$ python3 -q
>>> import numpy as np
>>> np.set_printoptions(suppress=True, linewidth=160)
>>> K = np.load("out3.npy")
>>> K
array([[ 0.08, -0.09, -0.01],
       [ 0.64, -0.72, -0.08],
       [-0.08,  0.09,  0.01],
       [-0.8 ,  0.9 ,  0.1 ]])
>>> # null space of dimension 2
>>> np.linalg.matrix_rank(K, rtol=0.1)
np.int64(1)
>>> left, s, vt = np.linalg.svd(K)
>>> print(np.argmax(s[:-1] / (s[1:] + 1e-6)) + 1)
1
>>> B = left[:, :1] @ np.diag(s[:1]) @ vt[:1]
>>> print(round(np.linalg.norm(K - B) / np.linalg.norm(K), 2))
0.0
>>> print(np.round(K @ np.linalg.pinv(K) @ K, 2))
[[ 0.08 -0.09 -0.01]
 [ 0.64 -0.72 -0.08]
 [-0.08  0.09  0.01]
 [-0.8   0.9   0.1 ]]
>>> print(np.allclose(K[:-1].T @ np.linalg.lstsq(K[:-1].T, K[-1])[0], K[-1]))
True
>>> np.round(np.trace(np.linalg.pinv(K) @ K), 2)
np.float64(1.0)
>>> np.unique(K.round(6), axis=0).shape
(4, 3)
>>> np.abs(np.diag(np.linalg.qr(K)[1])) > 1e-9
array([ True, False, False])
>>> ang = np.radians(120)
>>> Rm = np.eye(3)
>>> Rm[1, 1] = Rm[2, 2] = np.cos(ang)
>>> Rm[1, 2], Rm[2, 1] = -np.sin(ang), np.sin(ang)
>>> Rm.round(2)
array([[ 1.  ,  0.  ,  0.  ],
       [ 0.  , -0.5 , -0.87],
       [ 0.  ,  0.87, -0.5 ]])
>>> B = K @ Rm.T
>>> round(float(np.linalg.det(Rm)), 2), round(float(np.trace(Rm)), 2)
(1.0, 0.0)
>>> np.allclose(K @ K.T, B @ B.T)
True
>>> np.allclose(np.linalg.norm(K, axis=1), np.linalg.norm(B, axis=1))
True
>>> B = np.array([[2, 0, 2], [1, 1, 0], [1, 1, 1]])
>>> mat = B - B.T
>>> mat
array([[ 0, -1,  1],
       [ 1,  0, -1],
       [-1,  1,  0]])
>>> # skew, so no eigenvalue has a real part
>>> left, s, vt = np.linalg.svd(mat)
>>> print(np.argmax(s[:-1] / (s[1:] + 1e-6)) + 1)
2
>>> print(s.round(2) + 0)
[1.73 1.73 0.  ]
>>> B = left[:, :2] @ np.diag(s[:2]) @ vt[:2]
>>> np.linalg.matrix_rank(mat, rtol=0.05)
np.int64(2)
>>> round(float(np.linalg.norm(mat - B) / np.linalg.norm(mat)), 2)
0.0
>>> B.round(2) + 0
array([[ 0., -1.,  1.],
       [ 1.,  0., -1.],
       [-1.,  1.,  0.]])
>>> round(float(np.linalg.norm(mat - B, 2)), 2), round(float(s[2]), 2)
(0.0, 0.0)
>>> arr = np.minimum.outer(np.arange(1, 5), np.arange(1, 5)) * -3
>>> arr
array([[ -3,  -3,  -3,  -3],
       [ -3,  -6,  -6,  -6],
       [ -3,  -6,  -9,  -9],
       [ -3,  -6,  -9, -12]])
>>> # equal to its transpose
>>> w, vecs = np.linalg.eigh(arr)
>>> (w > 1e-8).sum(), (w < -1e-8).sum()
(np.int64(0), np.int64(4))
>>> np.round(vecs.T @ vecs, 2) + 0
array([[1., 0., 0., 0.],
       [0., 1., 0., 0.],
       [0., 0., 1., 0.],
       [0., 0., 0., 1.]])
>>> np.unique(w.round(6) + 0, return_counts=True)[1]
array([1, 1, 1, 1])
>>> w.round(2)
array([-24.87,  -3.  ,  -1.28,  -0.85])
>>> round(float(w.sum()), 2), np.trace(arr)
(-30.0, np.int64(-30))
>>> hat = np.triu(np.array([[8, -8, -3, 4], [-6, -4, -6, 4], [8, -5, -9, -2], [-4, -8, 8, 1]]), 1) + np.eye(4)
>>> B = hat @ arr @ np.linalg.inv(hat)
>>> print(np.linalg.matrix_rank(B))
4
>>> hat @ arr - arr @ hat
array([[ 21.,  18.,  12.,  45.],
       [  6., -12., -27.,  30.],
       [  6., -12., -27.,  42.],
       [  0., -24., -45.,  18.]])
>>> round(float(np.linalg.eigvalsh(arr).min()), 2)
-24.87
>>> np.all(np.linalg.eigvalsh(arr) > 0)
np.False_
>>> F = np.diag(np.array([-4, -2, -2, -3]))
>>> print(F)
[[-4  0  0  0]
 [ 0 -2  0  0]
 [ 0  0 -2  0]
 [ 0  0  0 -3]]
>>> # symmetric
>>> print(np.linalg.matrix_power(F - np.diag(np.diag(F)), 4))
[[0 0 0 0]
 [0 0 0 0]
 [0 0 0 0]
 [0 0 0 0]]
>>> F @ F
array([[16,  0,  0,  0],
       [ 0,  4,  0,  0],
       [ 0,  0,  4,  0],
       [ 0,  0,  0,  9]])
>>> def softmax(z):
...     e = np.exp(z - z.max(axis=-1, keepdims=True))
...     return e / e.sum(axis=-1, keepdims=True)
... 
>>> np.round(softmax(10 * F[1]), 2) + 0
array([0.33, 0.  , 0.33, 0.33])
>>> scores = F @ F.T / np.sqrt(4)
>>> np.round(softmax(scores + np.triu(np.full(scores.shape, -np.inf), 1)), 2)
array([[1.  , 0.  , 0.  , 0.  ],
       [0.12, 0.88, 0.  , 0.  ],
       [0.11, 0.11, 0.79, 0.  ],
       [0.01, 0.01, 0.01, 0.97]])
>>> np.round(np.sort(np.linalg.eigvals(F).real), 2)
array([-4., -3., -2., -2.])
>>> (F != 0).astype(int)
array([[1, 0, 0, 0],
       [0, 1, 0, 0],
       [0, 0, 1, 0],
       [0, 0, 0, 1]])
>>> F @ F
array([[16,  0,  0,  0],
       [ 0,  4,  0,  0],
       [ 0,  0,  4,  0],
       [ 0,  0,  0,  9]])
>>> E = np.load("run14.npy")
>>> E
array([[  4,  -6,  10],
       [ -6,   9, -15],
       [ 10, -15,  25]])
>>> np.allclose(E @ E.T, E.T @ E)
True
>>> E @ E
array([[ 152, -228,  380],
       [-228,  342, -570],
       [ 380, -570,  950]])
>>> print(round(np.linalg.det(E), 2))
-0.0
>>> np.allclose(E, E.T)
True
>>> np.trace(E)
np.int64(38)
>>> np.round(np.abs(np.linalg.eigvals(E)).max(), 2)
np.float64(38.0)
>>> (E + E.T) / 2
array([[  4.,  -6.,  10.],
       [ -6.,   9., -15.],
       [ 10., -15.,  25.]])
>>> np.round(np.sort(np.abs(np.linalg.eigvals(E))), 2) + 0
array([ 0.,  0., 38.])
>>> rng = np.random.default_rng(200)
>>> z = rng.permutation(3)
>>> print(z)
[0 2 1]
>>> B = E[z][:, z]
>>> print(B)
[[  4  10  -6]
 [ 10  25 -15]
 [ -6 -15   9]]
>>> np.round(np.linalg.det(B), 2), np.round(np.linalg.det(E[z]), 2)
(np.float64(-0.0), np.float64(0.0))
>>> np.trace(B)
np.int64(38)
>>> np.round(softmax(E[2]), 2) + 0
array([0., 0., 1.])
>>> np.round(softmax(E).sum(axis=1), 2)
array([1., 1., 1.])
>>> scores = E @ E.T / np.sqrt(3)
>>> softmax(scores)[2] @ E
array([ 10., -15.,  25.])
>>> np.round(softmax(scores + np.triu(np.full(scores.shape, -np.inf), 1)), 2) + 0
array([[1., 0., 0.],
       [0., 1., 0.],
       [0., 0., 1.]])
>>> np.round(softmax(scores), 2) + 0
array([[0., 0., 1.],
       [0., 1., 0.],
       [0., 0., 1.]])
>>> softmax(scores).round(6).argmax(axis=1)
array([2, 1, 2])
>>> w, vecs = np.linalg.eigh(E)
>>> x0 = np.array([1, -3, -3])
>>> np.round(vecs * np.maximum(w, 0) @ vecs.T, 2)
array([[  4.,  -6.,  10.],
       [ -6.,   9., -15.],
       [ 10., -15.,  25.]])
>>> w, vecs = np.linalg.eigh(E)
>>> np.round(np.linalg.eigvalsh(E @ E), 2) + 0
array([   0.,    0., 1444.])
>>> np.round(np.linalg.svd(E, compute_uv=False), 2) + 0
array([38.,  0.,  0.])
>>> np.round(vecs.T @ E @ vecs, 2) + 0
array([[ 0.,  0.,  0.],
       [ 0.,  0.,  0.],
       [ 0.,  0., 38.]])
>>> data = np.array([[2.0, 4.0, 0.0, 0.0],
...     [4.0, 0.0, 4.0, 0.0],
...     [0.0, 4.0, 2.0, 4.0],
...     [0.0, 0.0, 4.0, -4.0]])
>>> w, vecs = np.linalg.eigh(data)
>>> x0 = np.array([2, 1, 3, 8])
>>> print(np.abs(data).sum(axis=1).max(), round(float(np.abs(w).max()), 2))
10.0 7.24
>>> (np.sign(vecs[:, -1].round(6)) == np.sign(vecs[0, -1].round(6))).astype(int)
array([1, 1, 1, 1])
>>> round(float(x0 @ data @ x0 / (x0 @ x0)), 2), np.round(w[0], 2), np.round(w[-1], 2)
(0.03, np.float64(-6.83), np.float64(7.24))
>>> x0 @ data @ x0
np.float64(2.0)
>>> np.round(vecs * np.abs(w) @ vecs.T, 2)
array([[ 4.12,  0.72,  1.58,  0.02],
       [ 0.72,  5.34,  0.74,  1.55],
       [ 1.58,  0.74,  5.68, -0.83],
       [ 0.02,  1.55, -0.83,  5.38]])
